% python3 -q
>>> import numpy as np
>>> from numpy import linalg as LA
>>> np.set_printoptions(precision=2, suppress=True, linewidth=200, legacy="1.25")
>>> J = np.load("dump.npy")
>>> J
array([[ 21.01, -20.95, -18.83, -20.52,  59.49, -20.19, -61.24],
       [ 20.36, -18.52, -20.05, -19.95,  61.56, -19.32, -58.63],
       [ 20.54, -20.28, -19.52, -19.2 ,  61.02, -21.78, -59.52],
       [ 21.91, -19.77, -18.76, -18.88,  59.49, -20.21, -61.  ],
       [ 20.86, -20.7 , -19.94, -19.61,  59.35, -18.25, -59.83],
       [ 20.1 , -18.51, -20.38, -21.07,  60.92, -21.38, -62.47],
       [ 20.01, -19.11, -19.7 , -19.2 ,  56.44, -18.8 , -58.57],
       [ 21.21, -20.5 , -19.72, -19.63,  61.3 , -19.06, -61.84],
       [ 20.98, -18.85, -19.45, -19.8 ,  60.14, -20.22, -58.89],
       [ 19.42, -19.99, -19.6 , -19.7 ,  60.41, -19.6 , -60.19],
       [ 19.2 , -19.02, -20.81, -19.59,  60.47, -19.81, -60.29],
       [ 20.51, -19.52, -19.15, -20.17,  62.94, -18.94, -61.02],
       [ 19.01, -19.45, -22.19, -19.24,  60.06, -18.43, -59.99],
       [ 18.75, -20.29, -20.8 , -20.9 ,  59.78, -19.72, -60.5 ],
       [ 22.39, -20.61, -20.71, -19.73,  60.22, -20.61, -58.87],
       [ 19.11, -19.82, -20.18, -19.46,  58.41, -17.81, -57.61],
       [ 20.45, -22.1 , -20.27, -19.57,  60.79, -18.96, -60.16],
       [ 18.94, -20.36, -20.31, -20.16,  58.81, -20.86, -60.52],
       [ 19.81, -20.2 , -19.46, -19.93,  60.4 , -20.74, -59.05]])
>>> Xc = J - J.mean(axis=0)
>>> V = LA.svd(Xc)[2][:1]
>>> other = Xc - Xc @ V.T @ V
>>> LA.norm(other, axis=1).round(6).argmax()
14
>>> (Xc @ V.T).std(axis=0)
array([1.59])
>>> other.std(axis=0)
array([0.93, 0.88, 0.76, 0.5 , 0.75, 0.9 , 0.78])
>>> lab = J[:, 2] > np.median(J[:, 2])
>>> r0 = J[lab].mean(axis=0) - J[~lab].mean(axis=0)
>>> r0
array([ 0.68,  0.03,  1.21,  0.26,  0.14, -0.43, -0.26])
>>> round(float((((J - J.mean(axis=0)) @ r0 > 0) == lab).mean()), 2)
0.79
>>> lab.astype(int)
array([1, 0, 1, 1, 0, 0, 1, 1, 1, 1, 0, 1, 0, 0, 0, 0, 0, 0, 1])
>>> other = np.c_[J[:, :6] @ np.array([[0, 2, 0, 0, 2, 2],
...     [0, 2, 0, 2, 0, 0],
...     [1, 1, 1, 2, 1, 0],
...     [2, 0, 2, 1, 1, 0],
...     [2, 0, 1, 1, 0, 1],
...     [0, 0, 1, 1, 2, 2]]), np.array([1, 2, 2, 2, 2, 1, 1, 3, 0, 0, 2, 1, 2, 3, 3, 1, 1, 3, 0])]
>>> other
array([[ 59.11, -18.71, -20.57, -60.78, -37.71,  61.13,   1.  ],
       [ 63.17, -16.37, -17.71, -54.85, -37.92,  63.64,   2.  ],
       [ 64.12, -19.  , -18.68, -59.56, -41.2 ,  58.54,   2.  ],
       [ 62.46, -14.48, -17.24, -56.66, -34.24,  62.89,   2.  ],
       [ 59.54, -19.62, -18.06, -59.79, -34.33,  64.57,   2.  ],
       [ 59.32, -17.2 , -22.98, -59.31, -44.01,  58.36,   1.  ],
       [ 54.78, -17.9 , -20.46, -59.18, -36.48,  58.86,   1.  ],
       [ 63.62, -18.3 , -16.74, -57.83, -35.05,  65.6 ,   3.  ],
       [ 61.23, -15.19, -19.13, -56.48, -37.73,  61.66,   0.  ],
       [ 61.82, -20.74, -18.19, -58.07, -39.66,  60.05,   0.  ],
       [ 60.95, -20.45, -19.33, -58.59, -41.62,  59.25,   2.  ],
       [ 66.39, -17.17, -15.49, -53.51, -36.18,  66.08,   1.  ],
       [ 59.45, -23.07, -19.04, -60.89, -40.27,  61.22,   2.  ],
       [ 56.96, -23.88, -22.54, -63.02, -43.64,  57.84,   3.  ],
       [ 60.27, -17.15, -20.56, -62.76, -36.88,  63.78,   3.  ],
       [ 57.72, -21.6 , -18.5 , -58.86, -37.04,  61.01,   1.  ],
       [ 62.17, -23.57, -17.58, -62.48, -36.86,  63.77,   1.  ],
       [ 56.99, -23.15, -22.68, -63.55, -44.31,  54.97,   3.  ],
       [ 61.48, -20.24, -19.66, -59.59, -41.25,  58.54,   0.  ]])
>>> LA.matrix_rank(other)
7
>>> LA.norm(LA.qr(J)[0].T @ other, axis=0) ** 2 / ((other ** 2).sum(axis=0) + 1e-12)
array([1.  , 1.  , 1.  , 1.  , 1.  , 1.  , 0.77])
>>> G = np.cov(J, rowvar=False)
>>> np.median(J, axis=0)
array([ 20.36, -19.99, -19.94, -19.7 ,  60.22, -19.72, -60.16])
>>> np.argsort(-J.std(axis=0).round(6), kind="stable")
array([4, 6, 5, 0, 1, 2, 3])
>>> J.std(axis=0)
array([0.99, 0.88, 0.79, 0.55, 1.32, 1.05, 1.19])
>>> np.argwhere(np.triu(np.abs(np.corrcoef(J.T)) > 0.8, 1))
array([], shape=(0, 2), dtype=int64)
>>> G.shape
(7, 7)
>>> round(float(LA.norm(J, 2) / LA.norm(J)), 2)
1.0
>>> np.argsort(-LA.norm(J, axis=0).round(6), kind="stable")[:3]
array([4, 6, 0])
>>> round(np.log10(LA.cond(J)))
2
>>> [round(float(x), 2) for x in LA.svd(J, compute_uv=False)[:3]]
[418.17, 5.03, 4.53]
>>> X = np.loadtxt("mat.csv", delimiter=",")
>>> X
array([[ 18.,  -8.,   6.,  -2.,   6.],
       [ -8.,  29., -10.,  -6.,   5.],
       [  6., -10.,  26.,  12.,  -4.],
       [ -2.,  -6.,  12.,  30., -12.],
       [  6.,   5.,  -4., -12.,  23.]])
>>> proj = np.triu(np.array([[0, -2, 0, -2, -3],
...     [-3, -2, 3, 0, -2],
...     [3, -2, 1, 0, 2],
...     [3, -3, 2, -3, 0],
...     [0, 0, -2, 3, -2]]), 1) + np.eye(5)
>>> other = proj @ X @ LA.inv(proj)
>>> proj @ X - X @ proj
array([[  2., -25.,  32.,  24., -29.],
       [  6., -56.,  -1.,  44.,  -4.],
       [ 12.,  22.,  22., -12.,  -8.],
       [  0.,  -4.,  18.,  -4., -42.],
       [  0.,  12., -15.,  12.,  36.]])
>>> other
array([[  20.,  -29.,  101.,   26., -249.],
       [  -2.,  -15.,  121.,   50., -331.],
       [  18.,   36.,  -90.,   24.,  348.],
       [  -2.,  -10.,   42.,   26., -122.],
       [   6.,   17.,  -55.,    0.,  185.]])
>>> LA.matrix_rank(other)
5
>>> blk = np.stack([other, 2 * other, other[::-1]])
>>> LA.matrix_rank(blk)
array([5, 5, 5])
>>> blk.sum(axis=0)
array([[   66.,   -70.,   248.,    78.,  -562.],
       [   -8.,   -55.,   405.,   176., -1115.],
       [   72.,   144.,  -360.,    96.,  1392.],
       [   -8.,   -45.,   247.,   128.,  -697.],
       [   38.,    22.,   -64.,    26.,   306.]])
>>> proj = J @ LA.solve(J.T @ J, J.T)
>>> proj @ J[:, 4]
array([59.49, 61.56, 61.02, 59.49, 59.35, 60.92, 56.44, 61.3 , 60.14, 60.41, 60.47, 62.94, 60.06, 59.78, 60.22, 58.41, 60.79, 58.81, 60.4 ])
>>> O, r_ = LA.qr(X)
>>> np.trace(O @ O.T)
5.0
>>> np.abs(np.diag(r_))
array([21.54, 27.05, 22.81, 19.57, 13.66])
>>> np.round(abs(r_[0, 0]), 2), round(LA.norm(X[:, 0]), 2)
(21.54, 21.54)
>>> W2 = np.array([[-1, 2, 1, 0, 2], [0, 0, 2, -1, -2], [1, -2, -1, 2, -2]])
>>> rng = np.random.default_rng(97927)
>>> mat = rng.normal(size=(18, 3)) @ W2 + np.array([5, -4, 8, 7, -9])
>>> mat
array([[  3.66,  -1.32,   8.66,   6.68,  -5.64],
       [  6.36,  -6.73,   7.5 ,   6.9 , -12.59],
       [  3.89,  -1.78,   8.46,   8.42,  -6.13],
       [  7.65,  -9.29,   7.1 ,   7.32, -16.04],
       [  6.85,  -7.71,   5.83,  11.02, -12.39],
       [  5.9 ,  -5.8 ,   9.48,   6.05, -13.18],
       [  4.74,  -3.48,   8.25,   5.25,  -8.48],
       [  5.49,  -4.99,   9.68,   7.33, -12.17],
       [  6.33,  -6.66,   7.93,   8.82, -12.92],
       [  5.78,  -5.56,   2.17,  11.25,  -5.5 ],
       [  2.74,   0.52,  11.51,   4.59,  -5.73],
       [  3.13,  -0.26,   4.5 ,   9.08,   0.11],
       [  3.62,  -1.23,  12.74,   4.91,  -9.58],
       [  5.24,  -4.48,   6.84,   7.19,  -8.57],
       [  6.65,  -7.29,  11.52,   4.17, -17.46],
       [  3.43,  -0.86,   9.49,   7.94,  -5.78],
       [  5.32,  -4.63,   4.9 ,   7.75,  -6.84],
       [  3.96,  -1.91,  10.08,   5.62,  -7.94]])
>>> Xc = mat - mat.mean(axis=0)
>>> U, sig, Vt = LA.svd(Xc, full_matrices=False)
>>> np.abs(Vt[0]).argmax()
4
>>> np.round((sig ** 2).sum() ** 2 / (sig ** 4).sum(), 2)
1.84
>>> Vt[0] * np.sign(Vt[0, np.abs(Vt[0]).argmax()])
array([-0.24,  0.49, -0.1 ,  0.06,  0.83])
>>> np.round(Xc.mean(axis=0), 2) + 0
array([0., 0., 0., 0., 0.])
>>> rk = LA.matrix_rank(mat)
>>> rk
4
>>> N = LA.svd(mat)[2][rk:].T
>>> np.round(mat @ N, 2) + 0
array([[0.],
       [0.],
       [0.],
       [0.],
       [0.],
       [0.],
       [0.],
       [0.],
       [0.],
       [0.],
       [0.],
       [0.],
       [0.],
       [0.],
       [0.],
       [0.],
       [0.],
       [0.]])
>>> [int(LA.matrix_rank(mat[:, :j + 1])) for j in range(5)]
[1, 2, 3, 4, 4]
>>> [int(LA.matrix_rank(np.delete(mat, i, axis=0))) for i in range(18)]
[4, 4, 4, 4, 4, 4, 4, 4, 4, 4, 4, 4, 4, 4, 4, 4, 4, 4]
>>> N.shape
(5, 1)
>>> other = mat / np.sqrt((mat ** 2).mean(axis=1, keepdims=True))
>>> LA.matrix_rank(mat - mat.mean(axis=1, keepdims=True))
4
>>> LA.norm(other, axis=1)
array([2.24, 2.24, 2.24, 2.24, 2.24, 2.24, 2.24, 2.24, 2.24, 2.24, 2.24, 2.24, 2.24, 2.24, 2.24, 2.24, 2.24, 2.24])
>>> data = np.loadtxt("test10.csv", delimiter=",")
>>> data
array([[ 0.3, -0.1, -0.7,  0.2,  3.5,  0.6, -0.1],
       [ 0.8,  0.2, -0.1,  0.9, -6.5, -0.5,  0.6],
       [-0.8, -0.7,  0. , -0.6, -4. ,  1.1,  0. ],
       [ 0.6,  0.2, -1.2,  1. , -7. , -1.1, -0.9],
       [ 0.4,  0.2,  1.5, -1.3,  2.5, -0.4, -0.3]])
>>> # column 4 dominates
>>> x = np.array([2, 3, -2, 2, -3, 2, 2])
>>> h = np.maximum(data @ x, 0)
>>> data * (h > 1e-9)[:, None]
array([[ 0. , -0. , -0. ,  0. ,  0. ,  0. , -0. ],
       [ 0.8,  0.2, -0.1,  0.9, -6.5, -0.5,  0.6],
       [-0.8, -0.7,  0. , -0.6, -4. ,  1.1,  0. ],
       [ 0.6,  0.2, -1.2,  1. , -7. , -1.1, -0.9],
       [ 0. ,  0. ,  0. , -0. ,  0. , -0. , -0. ]])
>>> data.T @ h
array([  25.6 ,    2.91,  -30.23,   39.13, -354.95,  -27.24,   -6.54])
>>> np.flatnonzero(h > 1e-9)
array([1, 2, 3])
>>> np.maximum(data @ x, 0) - np.maximum(-data @ x, 0)
array([ -7.4,  23.9,   9.3,  23.2, -13.1])
>>> x = np.array([-1, -2, 0, 2, 0, -3, 2])
>>> data * x
array([[-0.3,  0.2, -0. ,  0.4,  0. , -1.8, -0.2],
       [-0.8, -0.4, -0. ,  1.8, -0. ,  1.5,  1.2],
       [ 0.8,  1.4,  0. , -1.2, -0. , -3.3,  0. ],
       [-0.6, -0.4, -0. ,  2. , -0. ,  3.3, -1.8],
       [-0.4, -0.4,  0. , -2.6,  0. ,  1.2, -0.6]])
>>> data @ x
array([-1.7,  3.3, -2.3,  2.5, -2.8])
>>> np.sign((data @ x).round(6))
array([-1.,  1., -1.,  1., -1.])
>>> np.einsum("ij,j->i", data, x)
array([-1.7,  3.3, -2.3,  2.5, -2.8])
>>> (data @ x).argmax()
1
>>> data @ np.ones(7)
array([ 3.7, -4.6, -5. , -8.4,  2.6])
>>> other = data / np.sqrt((data ** 2).mean(axis=1, keepdims=True))
>>> LA.matrix_rank(data - data.mean(axis=1, keepdims=True))
5
>>> data - data[0]
array([[  0. ,   0. ,   0. ,   0. ,   0. ,   0. ,   0. ],
       [  0.5,   0.3,   0.6,   0.7, -10. ,  -1.1,   0.7],
       [ -1.1,  -0.6,   0.7,  -0.8,  -7.5,   0.5,   0.1],
       [  0.3,   0.3,  -0.5,   0.8, -10.5,  -1.7,  -0.8],
       [  0.1,   0.3,   2.2,  -1.5,  -1. ,  -1. ,  -0.2]])
>>> data.sum(axis=1)
array([ 3.7, -4.6, -5. , -8.4,  2.6])
>>> data.shape
(5, 7)
>>> A = np.array([[-5.95, -3.0, 0.0, 1.0, 1.0, 8.0, 9.0, 6.0],
...     [3.0, 7.05, -9.0, 6.0, 5.0, 8.0, -7.0, 7.0],
...     [-4.0, 0.0, -8.95, 6.0, -9.0, 9.0, 1.0, -2.0],
...     [0.0, 5.0, -1.0, 0.05, -3.0, 5.0, -5.0, -2.0],
...     [3.0, 6.0, -3.0, 6.0, 8.05, 6.0, 8.0, -7.0],
...     [-2.0, -4.0, -4.0, 9.0, -4.0, -1.95, -9.0, 1.0],
...     [0.0, 1.0, 0.0, 1.0, -5.0, 6.0, -5.95, 8.0],
...     [-6.0, -3.0, 0.0, 1.0, 1.0, 8.0, 9.0, 6.05]])
>>> Xc = (J - J.mean(axis=0)) / J.std(axis=0)
>>> np.argwhere(np.abs(Xc) > 2)
array([[ 5,  3],
       [ 5,  6],
       [ 6,  4],
       [11,  4],
       [12,  2],
       [14,  0],
       [15,  6],
       [16,  1]])
>>> c = LA.lstsq(np.delete(Xc, 1, axis=1), Xc[:, 1])[0]
>>> c
array([-0.21, -0.01, -0.04,  0.1 , -0.13,  0.17])
>>> round(1 - np.var(Xc[:, 1] - np.delete(Xc, 1, axis=1) @ c), 2)
0.07
>>> np.einsum("ii->", X)
126.0
>>> round(LA.eigvals(X).sum().real, 2)
126.0
>>> [round(float(x), 2) for x in LA.svd(A, compute_uv=False)[:3]]
[25.53, 23.12, 18.96]
>>> LA.matrix_rank(A, rtol=0.1)
7
>>> LA.cond(A) > 100
True
>>> round(float(LA.norm(A, 2) / LA.norm(A)), 2)
0.59
>>> np.argsort(-LA.norm(A, axis=0).round(6), kind="stable")[:3]
array([6, 5, 7])
>>> m1 = np.load("case8.npy")
>>> m1
array([[-0.21,  0.17,  0.7 , -0.66],
       [-0.83, -0.07,  0.25,  0.5 ],
       [-0.48, -0.35, -0.58, -0.55],
       [-0.21,  0.92, -0.33, -0.05]])
>>> # keeps lengths
>>> other = m1 + rng.integers(-2, 3, (4, 3)) @ rng.integers(-2, 3, (3, 4))
>>> other
array([[ 1.79,  2.17,  4.7 ,  9.34],
       [-7.83, -5.07,  2.25, -4.5 ],
       [-6.48, -6.35,  3.42,  1.45],
       [-5.21, -2.08,  1.67, -3.05]])
>>> np.round(LA.svd(other - m1, compute_uv=False), 2) + 0
array([15.51, 11.07,  1.72,  0.  ])
>>> np.abs(other - m1).sum(axis=1)
array([18., 19., 18., 13.])
>>> [round(float(x), 2) for x in LA.svd(other, compute_uv=False)[:3]]
[15.74, 10.7, 2.6]
>>> np.argsort(-LA.norm(other, axis=0).round(6), kind="stable")[:3]
array([0, 3, 1])
>>> round(float(np.trace(m1)), 2)
-0.91
>>> np.round(np.abs(LA.eigvals(m1)).max(), 2)
1.0
>>> round(float(LA.det(m1)), 2)
-1.0
>>> (m1 + m1.T) / 2
array([[-0.21, -0.33,  0.11, -0.44],
       [-0.33, -0.07, -0.05,  0.71],
       [ 0.11, -0.05, -0.58, -0.44],
       [-0.44,  0.71, -0.44, -0.05]])
>>> np.sort(np.abs(LA.eigvals(m1)))
array([1., 1., 1., 1.])
>>> (m1 - m1.T) / 2
array([[ 0.  ,  0.5 ,  0.59, -0.23],
       [-0.5 ,  0.  ,  0.3 , -0.21],
       [-0.59, -0.3 ,  0.  , -0.11],
       [ 0.23,  0.21,  0.11,  0.  ]])
>>> np.round(LA.matrix_power(m1, 2), 2) + 0
array([[-0.3 , -0.9 , -0.29, -0.13],
       [ 0.  ,  0.24, -0.91,  0.35],
       [ 0.78, -0.36,  0.1 ,  0.49],
       [-0.54, -0.03,  0.3 ,  0.78]])
